$ python -q
>>> import numpy as np
>>> np.set_printoptions(suppress=True, linewidth=140)
>>> J = np.loadtxt("block4.csv", delimiter=",")
>>> print(J)
[[ 3.  2.  3.  1.  1.  2.  3. -1. -1.  0.]
 [ 2.  3.  2.  3.  1.  1.  2.  3. -1. -1.]
 [ 3.  2.  3.  2.  3.  1.  1.  2.  3. -1.]
 [ 1.  3.  2.  3.  2.  3.  1.  1.  2.  3.]
 [ 1.  1.  3.  2.  3.  2.  3.  1.  1.  2.]
 [ 2.  1.  1.  3.  2.  3.  2.  3.  1.  1.]
 [ 3.  2.  1.  1.  3.  2.  3.  2.  3.  1.]
 [-1.  3.  2.  1.  1.  3.  2.  3.  2.  3.]
 [-1. -1.  3.  2.  1.  1.  3.  2.  3.  2.]
 [ 0. -1. -1.  3.  2.  1.  1.  3.  2.  3.]]
>>> # symmetric, so the eigenvalues are real
>>> def softmax(z):
...     e = np.exp(z - z.max(axis=-1, keepdims=True))
...     return e / e.sum(axis=-1, keepdims=True)
... 
>>> print(np.round(softmax(J[3] + -3), 3))
[0.025 0.181 0.067 0.181 0.067 0.181 0.025 0.025 0.067 0.181]
>>> print(np.round(softmax(J[3]), 3))
[0.025 0.181 0.067 0.181 0.067 0.181 0.025 0.025 0.067 0.181]
>>> S = J @ J.T / np.sqrt(10)
>>> print(np.round(softmax(S)[3] @ J, 3))
[0.902 2.872 1.988 2.733 1.966 2.929 1.215 1.255 1.986 2.852]
>>> B = J[0, 0] * J[1:] - np.outer(J[1:, 0], J[0])
>>> print(B)
[[ 0.  5.  0.  7.  1. -1.  0. 11. -1. -3.]
 [ 0.  0.  0.  3.  6. -3. -6.  9. 12. -3.]
 [ 0.  7.  3.  8.  5.  7.  0.  4.  7.  9.]
 [ 0.  1.  6.  5.  8.  4.  6.  4.  4.  6.]
 [ 0. -1. -3.  7.  4.  5.  0. 11.  5.  3.]
 [ 0.  0. -6.  0.  6.  0.  0.  9. 12.  3.]
 [ 0. 11.  9.  4.  4. 11.  9.  8.  5.  9.]
 [ 0. -1. 12.  7.  4.  5. 12.  5.  8.  6.]
 [ 0. -3. -3.  9.  6.  3.  3.  9.  6.  9.]]
>>> print(np.linalg.matrix_rank(B), np.linalg.matrix_rank(J))
9 10
>>> print(np.flatnonzero(~B.round(6).any(axis=1)))
[]
>>> x0 = np.array([6, 6, -8, -7, 9, -4, 7, 4, -2, -7])
>>> h1 = np.maximum(B @ x0, 0)
>>> print(np.flatnonzero(h1 > 1e-9))
[0 1 5]
>>> print(B * (h1 > 1e-9)[:, None])
[[ 0.  5.  0.  7.  1. -1.  0. 11. -1. -3.]
 [ 0.  0.  0.  3.  6. -3. -6.  9. 12. -3.]
 [ 0.  0.  0.  0.  0.  0.  0.  0.  0.  0.]
 [ 0.  0.  0.  0.  0.  0.  0.  0.  0.  0.]
 [ 0. -0. -0.  0.  0.  0.  0.  0.  0.  0.]
 [ 0.  0. -6.  0.  6.  0.  0.  9. 12.  3.]
 [ 0.  0.  0.  0.  0.  0.  0.  0.  0.  0.]
 [ 0. -0.  0.  0.  0.  0.  0.  0.  0.  0.]
 [ 0. -0. -0.  0.  0.  0.  0.  0.  0.  0.]]
>>> print(np.maximum(B @ x0, 0) - np.maximum(-B @ x0, 0))
[ 61.  36. -82. -13.  -2.  93. -20. -89. -33.]
>>> print(np.round(np.tanh(B @ x0), 3))
[ 1.     1.    -1.    -1.    -0.964  1.    -1.    -1.    -1.   ]
>>> rng = np.random.default_rng(86)
>>> labels = rng.permutation(10)
>>> B = J[:, labels] * rng.choice([-1, 1], 10)
>>> print(B)
[[ 1. -3.  2. -0. -3. -1. -2. -1. -3.  1.]
 [ 1. -2.  3.  1. -2.  3. -1. -1. -2.  3.]
 [ 3. -3.  2.  1. -1.  2. -1.  3. -3.  2.]
 [ 2. -2.  3. -3. -1.  1. -3.  2. -1.  3.]
 [ 3. -3.  1. -2. -3.  1. -2.  1. -1.  2.]
 [ 2. -1.  1. -1. -2.  3. -3.  1. -2.  3.]
 [ 3. -1.  2. -1. -3.  2. -2.  3. -3.  1.]
 [ 1. -2.  3. -3. -2.  3. -3.  2.  1.  1.]
 [ 1. -3. -1. -2. -3.  2. -1.  3.  1.  2.]
 [ 2.  1. -1. -3. -1.  3. -1.  2. -0.  3.]]
>>> Uu, _, Vh = np.linalg.svd(J.T @ B)
>>> print(np.round(Uu @ Vh, 3) + 0)
[[ 0.  0.  0.  0.  0.  0.  0.  0. -1.  0.]
 [ 0.  0.  1.  0.  0.  0.  0.  0.  0.  0.]
 [ 0. -1.  0.  0.  0.  0.  0.  0.  0.  0.]
 [ 0.  0.  0.  0.  0.  0.  0.  0.  0.  1.]
 [ 1.  0.  0.  0.  0.  0.  0.  0.  0.  0.]
 [ 0.  0.  0.  0.  0.  0. -1.  0.  0.  0.]
 [ 0.  0.  0.  0. -1.  0.  0.  0.  0.  0.]
 [ 0.  0.  0.  0.  0.  1.  0.  0.  0.  0.]
 [ 0.  0.  0.  0.  0.  0.  0.  1.  0.  0.]
 [ 0.  0.  0. -1.  0.  0.  0.  0.  0.  0.]]
